$ ipython --no-banner

In [1]: import numpy as np

In [2]: np.set_printoptions(precision=2, suppress=True, linewidth=140)

In [3]: W0 = np.load("out12.npy")

In [4]: W0
Out[4]: 
array([[ 0.01, -0.01,  0.03, -0.05, -0.03,  0.05, -0.05,  0.01, -0.03],
       [-0.01,  0.01, -0.03,  0.05,  0.03, -0.05,  0.05, -0.01,  0.03],
       [ 0.03, -0.03,  0.09, -0.14, -0.09,  0.14, -0.14,  0.03, -0.09],
       [-0.05,  0.05, -0.14,  0.24,  0.14, -0.24,  0.24, -0.05,  0.14],
       [-0.03,  0.03, -0.09,  0.14,  0.09, -0.14,  0.14, -0.03,  0.09],
       [ 0.05, -0.05,  0.14, -0.24, -0.14,  0.24, -0.24,  0.05, -0.14],
       [-0.05,  0.05, -0.14,  0.24,  0.14, -0.24,  0.24, -0.05,  0.14],
       [ 0.01, -0.01,  0.03, -0.05, -0.03,  0.05, -0.05,  0.01, -0.03],
       [-0.03,  0.03, -0.09,  0.14,  0.09, -0.14,  0.14, -0.03,  0.09]])

In [5]: # symmetric

In [6]: Uu, s, vt = np.linalg.svd(W0)

In [7]: vecs = vt[:(s > 1e-8).sum()]

In [8]: rng = np.random.default_rng(70087)

In [9]: x = W0[2] + 4 * W0[7] + rng.integers(2) * np.eye(9)[5]

In [10]: x
Out[10]: array([ 0.07, -0.07,  0.2 , -0.33, -0.2 ,  0.33, -0.33,  0.07, -0.2 ])

In [11]: np.round(np.linalg.norm(x - vecs.T @ vecs @ x), 2)
Out[11]: np.float64(0.0)

In [12]: np.diag(vecs.T @ vecs)
Out[12]: array([0.01, 0.01, 0.09, 0.24, 0.09, 0.24, 0.24, 0.01, 0.09])

In [13]: np.linalg.matrix_rank(np.vstack([W0, x]))
Out[13]: np.int64(1)

In [14]: M2 = W0 / np.sqrt((W0 ** 2).mean(axis=1, keepdims=True))

In [15]: np.linalg.matrix_rank(M2) == np.linalg.matrix_rank(W0)
Out[15]: np.True_

In [16]: np.linalg.matrix_rank(W0 - W0.mean(axis=1, keepdims=True))
Out[16]: np.int64(1)

In [17]: M2[6]
Out[17]: array([-0.29,  0.29, -0.88,  1.46,  0.88, -1.46,  1.46, -0.29,  0.88])

In [18]: np.round(W0 - W0.mean(axis=1, keepdims=True), 2) + 0
Out[18]: 
array([[ 0.02,  0.  ,  0.04, -0.04, -0.02,  0.06, -0.04,  0.02, -0.02],
       [-0.02,  0.  , -0.04,  0.04,  0.02, -0.06,  0.04, -0.02,  0.02],
       [ 0.05, -0.01,  0.11, -0.12, -0.06,  0.17, -0.12,  0.05, -0.06],
       [-0.08,  0.01, -0.18,  0.2 ,  0.11, -0.28,  0.2 , -0.08,  0.11],
       [-0.05,  0.01, -0.11,  0.12,  0.06, -0.17,  0.12, -0.05,  0.06],
       [ 0.08, -0.01,  0.18, -0.2 , -0.11,  0.28, -0.2 ,  0.08, -0.11],
       [-0.08,  0.01, -0.18,  0.2 ,  0.11, -0.28,  0.2 , -0.08,  0.11],
       [ 0.02,  0.  ,  0.04, -0.04, -0.02,  0.06, -0.04,  0.02, -0.02],
       [-0.05,  0.01, -0.11,  0.12,  0.06, -0.17,  0.12, -0.05,  0.06]])

In [19]: w, vecs = np.linalg.eigh(W0)

In [20]: np.abs(vecs[:, -1]).round(6).argmax()
Out[20]: np.int64(3)

In [21]: w.round(2) + 0
Out[21]: array([0., 0., 0., 0., 0., 0., 0., 0., 1.])

In [22]: np.round(vecs.T @ W0 @ vecs, 2) + 0
Out[22]: 
array([[0., 0., 0., 0., 0., 0., 0., 0., 0.],
       [0., 0., 0., 0., 0., 0., 0., 0., 0.],
       [0., 0., 0., 0., 0., 0., 0., 0., 0.],
       [0., 0., 0., 0., 0., 0., 0., 0., 0.],
       [0., 0., 0., 0., 0., 0., 0., 0., 0.],
       [0., 0., 0., 0., 0., 0., 0., 0., 0.],
       [0., 0., 0., 0., 0., 0., 0., 0., 0.],
       [0., 0., 0., 0., 0., 0., 0., 0., 0.],
       [0., 0., 0., 0., 0., 0., 0., 0., 1.]])

In [23]: np.abs(vecs[:, -1])
Out[23]: array([0.1 , 0.1 , 0.29, 0.49, 0.29, 0.49, 0.49, 0.1 , 0.29])
